In [1]: import numpy as np

In [2]: np.set_printoptions(precision=1, suppress=True, linewidth=200, floatmode="fixed")

In [3]: E = np.load("sample13.npy")

In [4]: E
Out[4]: 
array([[2, 4, 3, 3, 6, 2],
       [0, 0, 0, 0, 0, 0],
       [2, 3, 1, 6, 2, 1],
       [0, 0, 1, 3, 0, 0],
       [2, 1, 1, 2, 1, 2],
       [6, 5, 3, 9, 8, 4],
       [2, 1, 1, 2, 1, 2],
       [0, 0, 1, 3, 2, 1],
       [0, 0, 1, 3, 2, 1],
       [2, 4, 3, 3, 6, 2]])

In [5]: Y = np.c_[E[:, :4] @ np.array([[0, 1, 1, 1], [0, 2, -1, 3], [-3, 3, 1, 2], [2, 2, 3, 3]]), np.array([5, 6, 9, 6, 2, -9, -6, 3, 7, -8])]

In [6]: Y
Out[6]: 
array([[-3, 25, 10, 29,  5],
       [ 0,  0,  0,  0,  6],
       [ 9, 23, 18, 31,  9],
       [ 3,  9, 10, 11,  6],
       [ 1, 11,  8, 13,  2],
       [ 9, 43, 31, 54, -9],
       [ 1, 11,  8, 13, -6],
       [ 3,  9, 10, 11,  3],
       [ 3,  9, 10, 11,  7],
       [-3, 25, 10, 29, -8]])

In [7]: np.linalg.norm(np.linalg.qr(E)[0].T @ Y, axis=0) ** 2 / ((Y ** 2).sum(axis=0) + 1e-12)
Out[7]: array([1.0, 1.0, 1.0, 1.0, 0.6])

In [8]: np.round(np.linalg.lstsq(E, Y[:, 0])[0], 1) + 0
Out[8]: array([ 0.0,  0.0, -3.0,  2.0,  0.0,  0.0])

In [9]: vec = np.array([1, -1, 0, -3, 3, -3])

In [10]: y = E @ vec

In [11]: coef, lr = np.zeros(6), 1 / np.linalg.norm(E, 2) ** 2

In [12]: for i in range(20):
    ...:     coef -= lr * E.T @ (E @ coef - y)
    ...:     if i % 5 == 0: print(i, round(np.linalg.norm(E @ coef - y), 1))
    ...: 
0 18.0
5 13.6
10 10.4
15 8.2

In [13]: round(np.linalg.cond(E), 1)
Out[13]: np.float64(35.4)

In [14]: coef
Out[14]: array([-0.5,  0.3,  0.1, -2.3,  1.0, -0.4])

In [15]: proj = E @ np.linalg.solve(E.T @ E, E.T)

In [16]: np.round(np.linalg.eigvalsh(proj), 1) + 0
Out[16]: array([0.0, 0.0, 0.0, 0.0, 1.0, 1.0, 1.0, 1.0, 1.0, 1.0])

In [17]: O, _ = np.linalg.qr(np.array([[-0.2, -1.0, 0.0, 1.6, 1.0, 1.0, 0.3, 3.1],
    ...:     [-1.2, 1.1, -0.6, -1.5, -0.3, 3.2, 1.6, 0.3],
    ...:     [-0.3, 1.2, -0.2, -0.8, 0.2, 0.0, 2.1, -0.5],
    ...:     [-1.2, -0.7, 0.0, 1.2, -0.4, 0.0, -1.1, 1.3],
    ...:     [-0.5, 0.9, -3.0, 0.2, 0.2, 0.8, -0.1, -0.9],
    ...:     [-0.6, 0.8, 0.6, -0.3, -2.1, -2.0, 0.3, 0.7],
    ...:     [0.9, 0.7, 0.9, 0.7, -0.5, 0.3, 0.6, -1.0],
    ...:     [-0.2, 0.2, -2.7, -1.6, -0.9, 0.3, -1.4, 2.0]]))

In [18]: w = np.array([6, 6, 2, 1, 8, 8, -6, -4])

In [19]: X = O @ np.diag(w) @ O.T

In [20]: X.round(1) + 0
Out[20]: 
array([[-1.4,  0.8, -2.6,  2.8,  0.2, -3.6, -0.3, -1.6],
       [ 0.8,  6.2,  0.6,  1.0,  0.5, -1.3,  1.5,  0.5],
       [-2.6,  0.6,  2.3, -1.8,  2.6,  0.0, -2.6, -3.0],
       [ 2.8,  1.0, -1.8,  1.7,  0.1,  2.9, -2.3,  0.4],
       [ 0.2,  0.5,  2.6,  0.1,  1.7,  0.4, -0.1,  1.1],
       [-3.6, -1.3,  0.0,  2.9,  0.4,  4.3,  0.8,  1.6],
       [-0.3,  1.5, -2.6, -2.3, -0.1,  0.8,  4.5,  0.6],
       [-1.6,  0.5, -3.0,  0.4,  1.1,  1.6,  0.6,  1.8]])

In [21]: # equal to its transpose

In [22]: rng = np.random.default_rng(3306)

In [23]: labels = rng.permutation(8)

In [24]: labels
Out[24]: array([1, 2, 3, 5, 4, 7, 6, 0])

In [25]: Y = X[labels][:, labels]

In [26]: np.allclose(Y, X)
Out[26]: False

In [27]: np.diag(Y)
Out[27]: array([ 6.2,  2.3,  1.7,  4.3,  1.7,  1.8,  4.5, -1.4])

In [28]: np.trace(Y)
Out[28]: np.float64(21.0)

In [29]: w, evecs = np.linalg.eigvalsh(X)
ValueError: too many values to unpack (expected 2)


In [30]: w, evecs = np.linalg.eigh(X)

In [31]: np.unique(w.round(6) + 0, return_counts=True)[1]
Out[31]: array([1, 1, 1, 1, 2, 2])

In [32]: np.linalg.eigvalsh(X @ X)
Out[32]: array([ 1.0,  4.0, 16.0, 36.0, 36.0, 36.0, 64.0, 64.0])

In [33]: np.round(evecs.T @ evecs, 1) + 0
Out[33]: 
array([[1.0, 0.0, 0.0, 0.0, 0.0, 0.0, 0.0, 0.0],
       [0.0, 1.0, 0.0, 0.0, 0.0, 0.0, 0.0, 0.0],
       [0.0, 0.0, 1.0, 0.0, 0.0, 0.0, 0.0, 0.0],
       [0.0, 0.0, 0.0, 1.0, 0.0, 0.0, 0.0, 0.0],
       [0.0, 0.0, 0.0, 0.0, 1.0, 0.0, 0.0, 0.0],
       [0.0, 0.0, 0.0, 0.0, 0.0, 1.0, 0.0, 0.0],
       [0.0, 0.0, 0.0, 0.0, 0.0, 0.0, 1.0, 0.0],
       [0.0, 0.0, 0.0, 0.0, 0.0, 0.0, 0.0, 1.0]])

In [34]: np.linalg.svd(X, compute_uv=False)
Out[34]: array([8.0, 8.0, 6.0, 6.0, 6.0, 4.0, 2.0, 1.0])

In [35]: round(float(w.sum()), 1), np.trace(X)
Out[35]: (21.0, np.float64(21.0))

In [36]: np.round(evecs @ np.diag(w) @ evecs.T, 1) + 0
Out[36]: 
array([[-1.4,  0.8, -2.6,  2.8,  0.2, -3.6, -0.3, -1.6],
       [ 0.8,  6.2,  0.6,  1.0,  0.5, -1.3,  1.5,  0.5],
       [-2.6,  0.6,  2.3, -1.8,  2.6,  0.0, -2.6, -3.0],
       [ 2.8,  1.0, -1.8,  1.7,  0.1,  2.9, -2.3,  0.4],
       [ 0.2,  0.5,  2.6,  0.1,  1.7,  0.4, -0.1,  1.1],
       [-3.6, -1.3,  0.0,  2.9,  0.4,  4.3,  0.8,  1.6],
       [-0.3,  1.5, -2.6, -2.3, -0.1,  0.8,  4.5,  0.6],
       [-1.6,  0.5, -3.0,  0.4,  1.1,  1.6,  0.6,  1.8]])

In [37]: np.all(np.linalg.eigvalsh(X) > 0)
Out[37]: np.False_

In [38]: round(np.linalg.eigvalsh(X).min(), 1)
Out[38]: np.float64(-6.0)

In [39]: round(np.linalg.det(X), 1)
Out[39]: np.float64(110592.0)

In [40]: np.allclose(X, X.T)
Out[40]: True

In [41]: X.inv()
AttributeError: 'numpy.ndarray' object has no attribute 'inv'


In [42]: assert X == X.T
ValueError: The truth value of an array with more than one element is ambiguous. Use a.any() or a.all()


In [43]: arr = np.loadtxt("arr.csv", delimiter=",")

In [44]: arr
Out[44]: 
array([[-3.0, -2.0,  1.0,  2.0],
       [-2.0, -2.0, -1.0,  4.0],
       [ 1.0, -3.0,  0.0,  3.0],
       [-2.0,  0.0,  0.0,  3.0],
       [-3.0,  2.0,  2.0,  0.0],
       [-1.0,  4.0,  4.0,  3.0],
       [ 2.0,  2.0,  2.0,  4.0],
       [ 4.0,  0.0,  3.0,  4.0],
       [ 1.0, -3.0,  5.0,  1.0],
       [-1.0, -2.0,  5.0,  3.0],
       [-1.0,  1.0,  5.0,  4.0],
       [-1.0, -2.0,  8.0,  5.0],
       [ 0.0,  0.0,  6.0,  8.0],
       [ 3.0,  3.0,  5.0, 11.0],
       [ 3.0,  6.0,  8.0, 10.0],
       [ 3.0,  5.0,  5.0, 13.0],
       [ 4.0,  6.0,  6.0, 13.0],
       [ 4.0,  4.0,  6.0, 12.0],
       [ 1.0,  5.0,  3.0, 13.0],
       [ 4.0,  7.0,  1.0, 15.0],
       [ 5.0, 10.0, -1.0, 15.0],
       [ 3.0, 10.0,  0.0, 15.0],
       [ 0.0, 10.0, -1.0, 17.0],
       [ 0.0, 12.0, -1.0, 20.0]])

In [45]: W2 = arr[[20, 12]].astype(float)

In [46]: for _ in range(5):
    ...:     labels = np.linalg.norm(arr[:, None] - W2, axis=-1).argmin(axis=1)
    ...:     W2 = np.array([arr[labels == j].mean(axis=0) for j in range(2)])
    ...: 

In [47]: labels
Out[47]: array([1, 1, 1, 1, 1, 1, 1, 1, 1, 1, 1, 1, 1, 0, 0, 0, 0, 0, 0, 0, 0, 0, 0, 0])

In [48]: W2[1] - W2[0]
Out[48]: array([ -3.2,  -7.5,   0.3, -10.6])

In [49]: Y = np.c_[arr[:, :1] @ np.array([[2]]), np.array([3, 3, 2, 2, 3, 0, -3, -2, -3, -3, -1, 2, -3, -1, -1, -1, -3, 2, -2, -1, -3, 3, 1, 1])]

In [50]: Y
Out[50]: 
array([[-6.0,  3.0],
       [-4.0,  3.0],
       [ 2.0,  2.0],
       [-4.0,  2.0],
       [-6.0,  3.0],
       [-2.0,  0.0],
       [ 4.0, -3.0],
       [ 8.0, -2.0],
       [ 2.0, -3.0],
       [-2.0, -3.0],
       [-2.0, -1.0],
       [-2.0,  2.0],
       [ 0.0, -3.0],
       [ 6.0, -1.0],
       [ 6.0, -1.0],
       [ 6.0, -1.0],
       [ 8.0, -3.0],
       [ 8.0,  2.0],
       [ 2.0, -2.0],
       [ 8.0, -1.0],
       [10.0, -3.0],
       [ 6.0,  3.0],
       [ 0.0,  1.0],
       [ 0.0,  1.0]])

In [51]: np.linalg.norm(np.linalg.qr(arr)[0].T @ Y, axis=0) ** 2 / ((Y ** 2).sum(axis=0) + 1e-12)
Out[51]: array([1.0, 0.3])

In [52]: np.round(np.linalg.lstsq(arr, Y[:, 0])[0], 1) + 0
Out[52]: array([2.0, 0.0, 0.0, 0.0])

In [53]: np.round(np.linalg.norm(Y - arr @ np.linalg.lstsq(arr, Y)[0], axis=0), 1) + 0
Out[53]: array([0.0, 9.0])

In [54]: Xs = arr - arr.mean(axis=0)

In [55]: Uu, sv, Vt = np.linalg.svd(Xs, full_matrices=False)

In [56]: np.abs(Uu[:, 0]).argmax()
Out[56]: np.int64(23)

In [57]: np.round(Xs.mean(axis=0), 1) + 0
Out[57]: array([0.0, 0.0, 0.0, 0.0])

In [58]: np.abs(Vt[0]).argmax()
Out[58]: np.int64(3)

In [59]: vec = np.array([0, 2, 3, 0])

In [60]: y = arr @ vec

In [61]: np.round(np.linalg.lstsq(arr, y)[0], 1) + 0
Out[61]: array([0.0, 2.0, 3.0, 0.0])

In [62]: y = y + 0.3 * rng.normal(size=24)

In [63]: y
Out[63]: array([-1.1, -6.7, -5.9,  0.4,  9.3, 20.1,  9.5,  9.5,  8.5, 10.8, 16.6, 19.9, 18.2, 21.1, 36.0, 25.3, 30.1, 25.8, 18.8, 16.9, 17.2, 20.2, 17.2, 20.6])

In [64]: coef, *_ = np.linalg.lstsq(arr, y)

In [65]: coef.round(1) + 0
Out[65]: array([0.0, 2.0, 3.0, 0.0])

In [66]: round(float(np.linalg.norm(y - arr @ coef)), 1)
Out[66]: 1.4

In [67]: coef.round()
Out[67]: array([0.0, 2.0, 3.0, 0.0])

In [68]: np.round(arr.T @ (y - arr @ coef), 1) + 0
Out[68]: array([0.0, 0.0, 0.0, 0.0])

In [69]: proj = arr @ np.linalg.solve(arr.T @ arr, arr.T)

In [70]: np.round(np.diag(proj), 1) + 0
Out[70]: array([0.2, 0.2, 0.2, 0.1, 0.2, 0.2, 0.0, 0.2, 0.1, 0.1, 0.1, 0.2, 0.1, 0.1, 0.3, 0.1, 0.1, 0.1, 0.1, 0.2, 0.2, 0.2, 0.3, 0.4])

In [71]: np.trace(proj)
Out[71]: np.float64(4.0)

In [72]: np.round(np.linalg.eigvalsh(proj), 1) + 0
Out[72]: array([0.0, 0.0, 0.0, 0.0, 0.0, 0.0, 0.0, 0.0, 0.0, 0.0, 0.0, 0.0, 0.0, 0.0, 0.0, 0.0, 0.0, 0.0, 0.0, 0.0, 1.0, 1.0, 1.0, 1.0])

In [73]: np.allclose(proj @ proj, proj)
Out[73]: True

In [74]: m1 = np.load("m.npy")

In [75]: m1
Out[75]: 
array([[0, 2, 0, 2],
       [1, 0, 1, 0],
       [0, 2, 0, 2],
       [1, 0, 1, 0]])

In [76]: # rows 0 and 2 are equal

In [77]: Uu, sv, Vt = np.linalg.svd(m1)

In [78]: np.argmax(sv[:-1] / (sv[1:] + 1e-6)) + 1
Out[78]: np.int64(2)

In [79]: Y = Uu[:, :2] @ np.diag(sv[:2]) @ Vt[:2]

In [80]: np.linalg.matrix_rank(m1, rtol=0.05)
Out[80]: np.int64(2)

In [81]: J = np.loadtxt("w.csv", delimiter=",")

In [82]: J
Out[82]: 
array([[ 0.0, -3.0,  0.0,  0.0,  3.0,  0.0,  0.0,  0.0, -1.0, -3.0,  3.0,  0.0],
       [ 0.0,  1.0,  0.0,  0.0,  0.0,  0.0,  0.0,  0.0,  0.0, -1.0, -2.0,  0.0],
       [ 0.0,  0.0,  0.0,  1.0,  0.0,  0.0,  0.0,  0.0,  0.0,  0.0,  0.0,  0.0],
       [ 0.0,  0.0,  0.0,  0.0,  0.0, -3.0,  0.0,  0.0,  0.0,  0.0,  0.0,  0.0],
       [-3.0,  3.0,  3.0,  0.0,  0.0,  0.0,  1.0,  0.0,  1.0,  0.0,  0.0, -1.0],
       [ 1.0,  0.0,  0.0, -1.0, -1.0,  0.0, -1.0,  0.0,  0.0,  0.0,  0.0,  3.0],
       [ 3.0,  0.0,  0.0,  1.0,  0.0,  0.0,  1.0,  0.0, -2.0,  2.0,  0.0,  0.0],
       [ 0.0, -1.0,  0.0,  0.0,  0.0,  0.0,  0.0,  0.0,  0.0,  0.0,  0.0,  2.0],
       [ 2.0,  0.0,  2.0,  3.0, -2.0,  0.0,  0.0,  0.0,  0.0,  0.0,  0.0,  0.0],
       [ 0.0,  1.0,  0.0, -3.0,  0.0, -1.0, -1.0, -3.0, -1.0,  0.0,  0.0,  0.0],
       [ 0.0,  0.0,  0.0,  0.0,  0.0,  0.0,  0.0,  0.0,  0.0,  0.0,  1.0,  0.0],
       [ 1.0,  0.0,  3.0,  0.0,  0.0,  0.0,  0.0,  0.0,  0.0,  0.0,  0.0,  0.0],
       [ 0.0,  0.0,  3.0,  3.0,  0.0,  3.0,  0.0,  0.0,  0.0,  0.0,  0.0,  0.0]])

In [83]: proj = J @ np.linalg.solve(J.T @ J, J.T)

In [84]: np.round(np.linalg.eigvalsh(proj), 1) + 0
Out[84]: array([0.0, 1.0, 1.0, 1.0, 1.0, 1.0, 1.0, 1.0, 1.0, 1.0, 1.0, 1.0, 1.0])

In [85]: round(float(np.trace(proj)), 1)
Out[85]: 12.0

In [86]: vec = np.array([8, 8, -8, -7, -9, 6])

In [87]: y = E @ vec

In [88]: np.linalg.solve(E, y)
LinAlgError: Last 2 dimensions of the array must be square


In [89]: y
Out[89]: array([-39,   0, -22, -29,   5, -47,   5, -41, -41, -39])

In [90]: y = y + 0.3 * rng.normal(size=10)

In [91]: y
Out[91]: array([-39.1,   0.1, -22.2, -28.4,   5.1, -46.7,   5.1, -40.9, -41.2, -39.0])

In [92]: coef, *_ = np.linalg.lstsq(E, y)

In [93]: coef.round()
Out[93]: array([ 8.0,  8.0, -7.0, -7.0, -9.0,  5.0])

In [94]: np.round(E.T @ (y - E @ coef), 1) + 0
Out[94]: array([0.0, 0.0, 0.0, 0.0, 0.0, 0.0])

In [95]: [round(float(np.linalg.norm(np.linalg.solve(E.T @ E + lam * np.eye(6), E.T @ y))), 2) for lam in (0, 1, 10, 100)]
Out[95]: [18.6, 16.21, 9.35, 3.55]

In [96]: round(float(np.linalg.norm(y - E @ coef)), 1)
Out[96]: 0.2

In [97]: coef
Out[97]: array([ 8.5,  7.6, -7.4, -7.0, -9.1,  5.5])
